$ ipython --no-banner

In [1]: import numpy as np

In [2]: np.set_printoptions(precision=3, suppress=True, linewidth=160, legacy="1.25")

In [3]: data = np.load("arr.npy")

In [4]: data
Out[4]: 
array([[ 1.414, -1.518,  0.416],
       [-5.206, -6.01 , -1.967],
       [ 0.171, -1.042, -3.233],
       [ 1.822, -4.115,  4.485],
       [ 1.628, -2.872, -2.24 ],
       [ 0.003,  5.339,  3.851],
       [ 0.715, -3.765, -4.597],
       [ 1.126,  0.133,  1.518],
       [ 3.049, -1.055,  1.46 ],
       [ 0.461,  4.627,  6.71 ],
       [-4.229, -1.322,  0.115],
       [-3.189, -3.248, -0.002],
       [ 2.062, -0.903, -3.259],
       [-0.559,  0.184,  1.233],
       [-3.461, -0.599,  1.062],
       [-4.627,  3.273, -3.925],
       [ 2.792,  0.304,  3.32 ],
       [-0.074, -5.254, -0.042],
       [-6.344,  4.891, -2.066],
       [ 6.146, -3.665,  2.007],
       [-0.849,  1.71 , -0.001],
       [-0.591,  2.692, -0.819],
       [ 1.377,  0.309,  2.149],
       [ 1.172,  0.856,  1.248]])

In [5]: gram = np.cov(data, rowvar=False)

In [6]: gram.shape
Out[6]: (3, 3)

In [7]: np.argwhere(np.triu(np.abs(np.corrcoef(data.T)) > 0.8, 1))
Out[7]: array([], shape=(0, 2), dtype=int64)

In [8]: gram
Out[8]: 
array([[ 8.758, -1.836,  2.983],
       [-1.836,  9.787,  2.016],
       [ 2.983,  2.016,  7.722]])

In [9]: np.corrcoef(data.T)
Out[9]: 
array([[ 1.   , -0.198,  0.363],
       [-0.198,  1.   ,  0.232],
       [ 0.363,  0.232,  1.   ]])

In [10]: np.linalg.eigvalsh(gram)[::-1]
Out[10]: array([11.305, 11.019,  3.942])

In [11]: np.round(np.corrcoef(data[:, 1], data[:, 2])[0, 1], 3)
Out[11]: 0.232

In [12]: labels = data[:, 1] > np.median(data[:, 1])

In [13]: u = data[labels].mean(axis=0) - data[~labels].mean(axis=0)

In [14]: np.argsort(-np.abs(u).round(6), kind="stable")
Out[14]: array([1, 2, 0])

In [15]: u
Out[15]: array([-1.151,  4.874,  1.761])

In [16]: round(float((((data - data.mean(axis=0)) @ u > 0) == labels).mean()), 3)
Out[16]: 0.958

In [17]: x0 = np.array([2, -3, -2])

In [18]: target = data @ x0

In [19]: np.linalg.lstsq(data, target)[0]
Out[19]: array([ 2., -3., -2.])

In [20]: np.linalg.solve(data.T @ data, data.T @ target)
Out[20]: array([ 2., -3., -2.])

In [21]: rng = np.random.default_rng(63903)

In [22]: target = target + 0.1 * rng.normal(size=24)

In [23]: target
Out[23]: 
array([  6.571,  11.474,  10.038,   6.979,  16.429, -23.666,  21.874,  -1.257,   6.385, -26.27 ,  -4.84 ,   3.251,  13.365,  -3.995,  -7.334, -11.142,  -1.884,
        15.745, -23.203,  19.394,  -6.795,  -7.666,  -2.348,  -2.738])

In [24]: b, *_ = np.linalg.lstsq(data, target)

In [25]: round(float(np.linalg.norm(target - data @ b)), 3)
Out[25]: 0.334

In [26]: b.round()
Out[26]: array([ 2., -3., -2.])

In [27]: Xc = (data - data.mean(axis=0)) / data.std(axis=0)

In [28]: np.argwhere(np.abs(Xc) > 2)
Out[28]: 
array([[ 9,  2],
       [18,  0],
       [19,  0]])

In [29]: b = np.linalg.lstsq(np.delete(Xc, 2, axis=1), Xc[:, 2])[0]

In [30]: np.abs(b).argmax()
Out[30]: 0

In [31]: np.round(1 - np.var(Xc[:, 2] - np.delete(Xc, 2, axis=1) @ b), 3)
Out[31]: 0.228
